$ python -q
>>> import numpy as np
>>> import numpy.linalg as la
>>> np.set_printoptions(suppress=True, linewidth=100)
>>> X = np.loadtxt("block13.csv", delimiter=",")
>>> print(X.round(2))
[[ 0.99  0.04 -0.05 -0.11]
 [ 0.04  0.9   0.11  0.27]
 [-0.05  0.11  0.86 -0.32]
 [-0.11  0.27 -0.32  0.25]]
>>> other = np.array([[-1, 2, 1], [-3, 0, 3], [-1, 3, -1], [0, 0, -2]])
>>> print(np.round(X @ other, 2))
[[-1.05  1.84  1.36]
 [-2.87  0.42  2.1 ]
 [-1.16  2.5   0.07]
 [-0.38 -1.17  0.53]]
>>> print(la.matrix_rank(np.vstack([X, other.T])))
4
>>> print(np.round(np.einsum("ij,ij->i", X, X), 2))
[0.99 0.9  0.86 0.25]
>>> print(np.vstack([X, other.T]).shape)
(7, 4)
>>> print(np.round(np.einsum("ij->j", X), 2))
[0.87 1.32 0.61 0.09]
>>> print(la.matrix_rank(X @ other))
3
>>> rk = la.matrix_rank(X)
>>> print(rk)
3
>>> null = la.svd(X)[2][rk:].T
>>> print([int(la.matrix_rank(np.delete(X, i, axis=0))) for i in range(4)])
[3, 3, 3, 3]
>>> print(np.round(null @ null.T, 2))
[[ 0.01 -0.04  0.05  0.11]
 [-0.04  0.1  -0.11 -0.27]
 [ 0.05 -0.11  0.14  0.32]
 [ 0.11 -0.27  0.32  0.75]]
>>> print([int(la.matrix_rank(X[:, :j + 1])) for j in range(4)])
[1, 2, 3, 3]
>>> F = np.load("arr.npy")
>>> print(F.round(2))
[[0.6  0.4  0.  ]
 [0.33 0.33 0.33]
 [0.   0.67 0.33]]
>>> u = np.array([1, -2, -2])
>>> other = F + np.outer(u, np.eye(3)[2])
>>> print(other.round(2))
[[ 0.6   0.4   1.  ]
 [ 0.33  0.33 -1.67]
 [ 0.    0.67 -1.67]]
>>> print(la.matrix_rank(la.inv(other) - la.inv(F), tol=1e-8))
1
>>> J = np.array([[1, 1, 2],
...     [1, 2, 2],
...     [2, 3, 4],
...     [1, 2, 2],
...     [1, 1, 2],
...     [1, 2, 2],
...     [2, 0, 1],
...     [0, 0, 0],
...     [1, 2, 2],
...     [1, 2, 2],
...     [0, 0, 0],
...     [0, 0, 0],
...     [0, 0, 0],
...     [3, 2, 3],
...     [0, 0, 0],
...     [2, 0, 1],
...     [0, 0, 0],
...     [2, 0, 1],
...     [3, 1, 3],
...     [0, 0, 0],
...     [3, 2, 3]])
>>> q, r_ = la.qr(J)
>>> print(np.trace(q @ q.T))
3.0
>>> print(r_.round(2))
[[-7.07 -4.67 -7.78]
 [ 0.   -4.27 -3.44]
 [ 0.    0.   -1.28]]
>>> print(np.allclose(r_.T @ r_, J.T @ J))
True
>>> print(np.round(abs(r_[0, 0]), 2), round(la.norm(J[:, 0]), 2))
7.07 7.07
>>> Xc = J - J.mean(axis=0)
>>> evecs = la.svd(Xc)[2][:2]
>>> other = Xc - Xc @ evecs.T @ evecs
>>> print(np.round(np.diag(evecs.T @ evecs), 2))
[0.84 0.66 0.5 ]
>>> print(np.round(np.cov(Xc @ evecs.T, rowvar=False), 2) + 0)
[[3.1  0.  ]
 [0.   0.59]]
>>> print(la.norm(other, axis=1).round(6).argmax())
0
